% ipython --no-banner

In [1]: import numpy as np

In [2]: import numpy.linalg as la

In [3]: np.set_printoptions(precision=1, suppress=True, linewidth=200)

In [4]: def rnd(a):
   ...:     return np.round(a, 1) + 0
   ...: 

In [5]: X = np.load("case8.npy")

In [6]: X
Out[6]: 
array([[-3, -3,  0,  0,  0,  0],
       [-2, -3,  0,  0,  0,  0],
       [ 1,  3,  0,  0,  0,  0],
       [ 0,  0, -3, -3,  0,  0],
       [ 0,  0, -2, -3,  0,  0],
       [ 0,  0,  1,  3,  0,  0],
       [ 0,  0,  0,  0, -3, -3],
       [ 0,  0,  0,  0, -2, -3],
       [ 0,  0,  0,  0,  1,  3]])

In [7]: Y = np.c_[X[:, :1] @ np.array([[3]]), np.array([4, 2, 3, -2, -1, 2, 3, 2, 3])]

In [8]: Y
Out[8]: 
array([[-9,  4],
       [-6,  2],
       [ 3,  3],
       [ 0, -2],
       [ 0, -1],
       [ 0,  2],
       [ 0,  3],
       [ 0,  2],
       [ 0,  3]])

In [9]: rnd(la.norm(la.qr(X)[0].T @ Y, axis=0) ** 2 / ((Y ** 2).sum(axis=0) + 1e-12))
Out[9]: array([1. , 0.9])

In [10]: rnd(la.norm(Y - X @ la.lstsq(X, Y)[0], axis=0))
Out[10]: array([0. , 2.2])

In [11]: la.matrix_rank(Y)
Out[11]: np.int64(2)

In [12]: Uu, sv, vt = la.svd(X, full_matrices=False)

In [13]: rnd(np.sqrt((sv ** 2).sum())), rnd(la.norm(X))
Out[13]: (np.float64(11.1), np.float64(11.1))

In [14]: rnd(vt @ vt.T)
Out[14]: 
array([[1., 0., 0., 0., 0., 0.],
       [0., 1., 0., 0., 0., 0.],
       [0., 0., 1., 0., 0., 0.],
       [0., 0., 0., 1., 0., 0.],
       [0., 0., 0., 0., 1., 0.],
       [0., 0., 0., 0., 0., 1.]])

In [15]: rnd(np.cumsum(sv ** 2) / np.sum(sv ** 2))
Out[15]: array([0.3, 0.6, 1. , 1. , 1. , 1. ])

In [16]: rnd(Uu.T @ X @ vt.T)
Out[16]: 
array([[6.3, 0. , 0. , 0. , 0. , 0. ],
       [0. , 6.3, 0. , 0. , 0. , 0. ],
       [0. , 0. , 6.3, 0. , 0. , 0. ],
       [0. , 0. , 0. , 1.2, 0. , 0. ],
       [0. , 0. , 0. , 0. , 1.2, 0. ],
       [0. , 0. , 0. , 0. , 0. , 1.2]])

In [17]: np.allclose(Uu * sv @ vt, X)
Out[17]: True

In [18]: Uu.shape, sv.shape, vt.shape
Out[18]: ((9, 6), (6,), (6, 6))
